% ipython --no-banner

In [1]: import numpy as np

In [2]: import numpy.linalg as la

In [3]: np.set_printoptions(precision=2, suppress=True, linewidth=140, legacy="1.25")

In [4]: def rnd(a):
   ...:     return np.round(a, 2) + 0
   ...: 

In [5]: J = np.load("test4.npy")

In [6]: rnd(J)
Out[6]: 
array([[ 0.82,  0.18,  0.55],
       [ 0.18,  0.82, -0.55],
       [ 0.55, -0.55, -0.64]])

In [7]: evals, vecs = la.eig(J)

In [8]: rnd(np.sort(la.eigvals(la.inv(J))))
Out[8]: array([-1.,  1.,  1.])

In [9]: rnd(np.sort(la.eigvals(J @ J)))
Out[9]: array([1., 1., 1.])

In [10]: rnd(J @ vecs[:, 0] - evals[0] * vecs[:, 0])
Out[10]: array([0., 0., 0.])

In [11]: rnd(evals)
Out[11]: array([ 1., -1.,  1.])

In [12]: rng = np.random.default_rng(916574)

In [13]: idx = rng.permutation(3)

In [14]: A2 = J[:, idx] * rng.choice([-1, 1], 3)

In [15]: rnd(A2)
Out[15]: 
array([[-0.55,  0.18, -0.82],
       [ 0.55,  0.82, -0.18],
       [ 0.64, -0.55, -0.55]])

In [16]: left, _, vt = la.svd(J.T @ A2)

In [17]: rnd(la.lstsq(J, A2)[0])
Out[17]: 
array([[ 0.,  0., -1.],
       [ 0.,  1.,  0.],
       [-1.,  0.,  0.]])

In [18]: rnd(left @ vt)
Out[18]: 
array([[ 0.,  0., -1.],
       [ 0.,  1.,  0.],
       [-1.,  0.,  0.]])

In [19]: x = np.array([-2, -1, -2])

In [20]: rnd(J @ np.eye(3)[0])
Out[20]: array([0.82, 0.18, 0.55])

In [21]: rnd(np.einsum("ij,j->i", J, x))
Out[21]: array([-2.91, -0.09,  0.73])

In [22]: rnd(J * x)
Out[22]: 
array([[-1.64, -0.18, -1.09],
       [-0.36, -0.82,  1.09],
       [-1.09,  0.55,  1.27]])

In [23]: (J @ x).argmax()
Out[23]: 2

In [24]: hat = np.triu(np.array([[-1, 0, -2], [0, -2, -1], [-1, 2, 0]]), 1) + np.eye(3)

In [25]: A2 = hat @ J @ la.inv(hat)

In [26]: la.matrix_rank(A2)
Out[26]: 3

In [27]: A2 = np.array([[-1.1], [-0.3], [0.1], [2.2], [0.3], [-0.5], [1.1], [0.3]])

In [28]: C = np.array([[2.0, -0.7, 0.2]])

In [29]: W0 = A2 @ C

In [30]: rnd(W0)
Out[30]: 
array([[-2.2 ,  0.77, -0.22],
       [-0.6 ,  0.21, -0.06],
       [ 0.2 , -0.07,  0.02],
       [ 4.4 , -1.54,  0.44],
       [ 0.6 , -0.21,  0.06],
       [-1.  ,  0.35, -0.1 ],
       [ 2.2 , -0.77,  0.22],
       [ 0.6 , -0.21,  0.06]])

In [31]: rank = la.matrix_rank(W0)

In [32]: rank
Out[32]: 1

In [33]: N = la.svd(W0)[2][rank:].T

In [34]: rnd(N @ N.T)
Out[34]: 
array([[ 0.12,  0.31, -0.09],
       [ 0.31,  0.89,  0.03],
       [-0.09,  0.03,  0.99]])

In [35]: N.shape
Out[35]: (3, 2)

In [36]: [int(la.matrix_rank(W0[:, :j + 1])) for j in range(3)]
Out[36]: [1, 1, 1]

In [37]: [int(la.matrix_rank(np.delete(W0, i, axis=0))) for i in range(8)]
Out[37]: [1, 1, 1, 1, 1, 1, 1, 1]
